>>> import numpy as np
>>> import numpy.linalg as la
>>> np.set_printoptions(suppress=True, linewidth=200)
>>> tidy = lambda a: np.round(a, 2) + 0
>>> A = np.load("x.npy")
>>> A
array([[-2,  1,  0,  0],
       [-2,  0, -1,  2],
       [ 2, -1,  1, -1],
       [ 0, -2, -2, -2],
       [ 0, -2, -2, -2]])
>>> x = np.array([7, 0, 2, 3])
>>> target = A @ x
>>> print(tidy(la.lstsq(A, target)[0]))
[7. 0. 2. 3.]
>>> tidy(la.pinv(A) @ A)
array([[1., 0., 0., 0.],
       [0., 1., 0., 0.],
       [0., 0., 1., 0.],
       [0., 0., 0., 1.]])
>>> rng = np.random.default_rng(98)
>>> target = target + 0.02 * rng.normal(size=5)
>>> tidy(target)
array([-14.02, -10.02,  13.01,  -9.99,  -9.99])
>>> beta, *_ = la.lstsq(A, target)
>>> tidy(A.T @ (target - A @ beta))
array([0., 0., 0., 0.])
>>> beta.round()
array([7., 0., 2., 3.])
>>> tidy(beta)
array([7.02, 0.01, 1.99, 3.  ])
>>> proj = A @ la.solve(A.T @ A, A.T)
>>> tidy(proj)
array([[1. , 0. , 0. , 0. , 0. ],
       [0. , 1. , 0. , 0. , 0. ],
       [0. , 0. , 1. , 0. , 0. ],
       [0. , 0. , 0. , 0.5, 0.5],
       [0. , 0. , 0. , 0.5, 0.5]])
>>> tidy(proj @ A[:, 0])
array([-2., -2.,  2.,  0.,  0.])
>>> print(np.allclose(proj @ proj, proj))
True
>>> tidy(np.diag(proj))
array([1. , 1. , 1. , 0.5, 0.5])
>>> q, R = la.qr(A)
>>> tidy(abs(R[0, 0])), tidy(la.norm(A[:, 0]))
(np.float64(3.46), np.float64(3.46))
>>> np.allclose(R.T @ R, A.T @ A)
True
>>> tidy(np.trace(q @ q.T))
np.float64(4.0)
>>> q.shape, R.shape
((5, 4), (4, 4))
>>> out = np.c_[A[:, :2] @ np.array([[-8, 3], [-6, 5]]), np.array([-1, -1, 2, 2, 3])]
>>> out
array([[ 10,  -1,  -1],
       [ 16,  -6,  -1],
       [-10,   1,   2],
       [ 12, -10,   2],
       [ 12, -10,   3]])
>>> tidy(la.norm(la.qr(A)[0].T @ out, axis=0) ** 2 / ((out ** 2).sum(axis=0) + 1e-12))
array([1.  , 1.  , 0.97])
>>> feats = np.load("case3.npy")
>>> feats
array([[ 2.  ,  0.9 ,  0.  , -2.79],
       [-0.6 ,  1.8 , -0.2 , -5.43],
       [ 0.7 ,  1.5 ,  0.8 , -4.5 ],
       [-0.4 , -1.2 ,  0.6 ,  3.5 ],
       [-0.6 , -0.7 , -0.5 ,  2.13],
       [-0.2 ,  0.  , -1.2 ,  0.01],
       [ 2.3 ,  0.4 ,  0.8 , -1.37],
       [ 0.6 , -0.6 , -2.6 ,  1.73],
       [-0.2 , -0.2 , -0.6 ,  0.57],
       [ 0.4 , -0.3 ,  0.1 ,  0.8 ],
       [ 0.7 ,  0.1 ,  1.  , -0.38],
       [ 0.7 , -0.3 ,  0.5 ,  0.85],
       [ 0.  , -0.2 ,  1.2 ,  0.38],
       [-1.5 , -1.  , -1.9 ,  3.19],
       [-0.8 ,  0.7 ,  0.4 , -2.13],
       [-0.7 ,  2.3 ,  0.4 , -6.72],
       [ 0.5 , -1.5 , -0.9 ,  4.54],
       [-1.2 , -0.4 ,  0.5 ,  1.28],
       [ 1.  , -0.1 , -1.  ,  0.37],
       [ 0.  , -1.2 ,  1.4 ,  3.51],
       [ 0.2 , -0.5 , -1.3 ,  1.37],
       [-0.4 ,  1.3 ,  0.1 , -4.03],
       [-1.  , -0.9 ,  0.1 ,  2.44],
       [-0.5 ,  0.  , -1.3 ,  0.04],
       [-1.9 ,  0.3 , -0.7 , -0.89]])
>>> q, vecs = la.qr(feats[:, :2])[0], la.qr(feats[:, 2:])[0]
>>> sig = la.svd(q.T @ vecs, compute_uv=False)
>>> tidy(np.degrees(np.arccos(sig.clip(0, 1))))
array([ 2.03, 80.71])
>>> (sig > 0.9).sum()
np.int64(1)
